% ipython --no-banner

In [1]: import numpy as np

In [2]: from numpy import linalg as LA

In [3]: np.set_printoptions(suppress=True, linewidth=140)

In [4]: F = np.loadtxt("data.csv", delimiter=",")

In [5]: F
Out[5]: 
array([[-1.652,  0.049,  0.947, -1.214, -3.039],
       [ 0.506,  0.697, -0.571, -0.519,  2.203],
       [-1.356,  1.14 ,  1.643, -3.299, -0.875],
       [-1.207,  0.431, -0.494, -0.333, -0.572],
       [ 0.246,  0.535,  1.867, -3.063,  0.716],
       [-3.641,  0.232,  2.02 , -2.354, -5.676],
       [-1.475,  0.941,  1.63 , -3.123, -0.917],
       [-3.18 ,  0.855,  0.423, -1.516, -3.456],
       [-1.551,  0.712,  1.763, -2.876, -1.814],
       [-3.55 ,  0.074,  0.966, -1.012, -5.778],
       [ 0.033,  0.128,  0.022, -0.026, -0.149],
       [-3.626,  0.3  ,  1.897, -2.545, -5.577]])

In [6]: Ac = (F - F.mean(axis=0)) / F.std(axis=0)

In [7]: np.round(Ac.std(axis=0), 3)
Out[7]: array([1., 1., 1., 1., 1.])

In [8]: np.argwhere(np.abs(Ac) > 2)
Out[8]: array([], shape=(0, 2), dtype=int64)

In [9]: coef = LA.lstsq(np.delete(Ac, 4, axis=1), Ac[:, 4])[0]

In [10]: round(1 - np.var(Ac[:, 4] - np.delete(Ac, 4, axis=1) @ coef), 3)
Out[10]: np.float64(0.997)

In [11]: Uu, sv, Vh = LA.svd(F, full_matrices=False)

In [12]: np.round(Uu.T @ Uu, 3) + 0
Out[12]: 
array([[1., 0., 0., 0., 0.],
       [0., 1., 0., 0., 0.],
       [0., 0., 1., 0., 0.],
       [0., 0., 0., 1., 0.],
       [0., 0., 0., 0., 1.]])

In [13]: (sv > 1e-8).sum()
Out[13]: np.int64(5)

In [14]: round(np.sqrt((sv ** 2).sum()), 3), round(float(LA.norm(F)), 3)
Out[14]: (np.float64(16.455), 16.455)

In [15]: np.round(sv / sv[0], 3)
Out[15]: array([1.   , 0.405, 0.138, 0.019, 0.015])

In [16]: np.round(np.cumsum(sv ** 2) / np.sum(sv ** 2), 3)
Out[16]: array([0.845, 0.983, 1.   , 1.   , 1.   ])

In [17]: np.abs(Uu[:, 0]).round(6).argmax()
Out[17]: np.int64(5)

In [18]: np.round(np.abs(Vh[0]), 3)
Out[18]: array([0.504, 0.077, 0.263, 0.385, 0.723])

In [19]: Ac = F - F.mean(axis=0)

In [20]: Uu, sv, Vh = LA.svd(Ac, full_matrices=False)

In [21]: round((sv ** 2).sum() ** 2 / (sv ** 4).sum(), 3)
Out[21]: np.float64(1.482)

In [22]: LA.matrix_rank(Ac)
Out[22]: np.int64(5)

In [23]: np.round(Ac.mean(axis=0), 3) + 0
Out[23]: array([0., 0., 0., 0., 0.])

In [24]: sv.round(3)
Out[24]: array([10.17 ,  4.742,  1.699,  0.265,  0.178])

In [25]: (np.sign(Uu[:, 0]) == np.sign(Uu[0, 0])).astype(int)
Out[25]: array([1, 0, 0, 0, 0, 1, 0, 1, 0, 1, 0, 1])

In [26]: gram = np.cov(F, rowvar=False)

In [27]: np.round(LA.eigvalsh(gram)[::-1], 3)
Out[27]: array([9.402, 2.044, 0.262, 0.006, 0.003])

In [28]: rng = np.random.default_rng(6975)

In [29]: idx = rng.permutation(5)

In [30]: M2 = F[:, idx] * rng.choice([-1, 1], 5)

In [31]: M2
Out[31]: 
array([[ 0.049, -1.214, -0.947, -3.039, -1.652],
       [ 0.697, -0.519,  0.571,  2.203,  0.506],
       [ 1.14 , -3.299, -1.643, -0.875, -1.356],
       [ 0.431, -0.333,  0.494, -0.572, -1.207],
       [ 0.535, -3.063, -1.867,  0.716,  0.246],
       [ 0.232, -2.354, -2.02 , -5.676, -3.641],
       [ 0.941, -3.123, -1.63 , -0.917, -1.475],
       [ 0.855, -1.516, -0.423, -3.456, -3.18 ],
       [ 0.712, -2.876, -1.763, -1.814, -1.551],
       [ 0.074, -1.012, -0.966, -5.778, -3.55 ],
       [ 0.128, -0.026, -0.022, -0.149,  0.033],
       [ 0.3  , -2.545, -1.897, -5.577, -3.626]])

In [32]: Uu, _, Vh = LA.svd(F.T @ M2)

In [33]: np.round(Uu @ Vh, 3) + 0
Out[33]: 
array([[ 0.,  0.,  0.,  0.,  1.],
       [ 1.,  0.,  0.,  0.,  0.],
       [ 0.,  0., -1.,  0.,  0.],
       [ 0.,  1.,  0.,  0.,  0.],
       [ 0.,  0.,  0.,  1.,  0.]])

In [34]: np.round(LA.lstsq(F, M2)[0], 3) + 0
Out[34]: 
array([[ 0.,  0.,  0.,  0.,  1.],
       [ 1.,  0.,  0.,  0.,  0.],
       [ 0.,  0., -1.,  0.,  0.],
       [ 0.,  1.,  0.,  0.,  0.],
       [ 0.,  0.,  0.,  1.,  0.]])

In [35]: m1 = np.array([[5, -1, 1, 3, 5, 0, 1],
    ...:     [5, -1, 1, 3, 5, 0, 1],
    ...:     [6, 0, 2, 4, 6, 1, 2],
    ...:     [5, -1, 1, 3, 5, 0, 1]])

In [36]: m1
Out[36]: 
array([[ 5, -1,  1,  3,  5,  0,  1],
       [ 5, -1,  1,  3,  5,  0,  1],
       [ 6,  0,  2,  4,  6,  1,  2],
       [ 5, -1,  1,  3,  5,  0,  1]])

In [37]: # column 4 repeats column 0

In [38]: [round(float(x), 3) for x in LA.svd(m1, compute_uv=False)[:3]]
Out[38]: [16.747, 1.596, 0.0]

In [39]: LA.matrix_rank(m1, rtol=0.1)
Out[39]: np.int64(1)
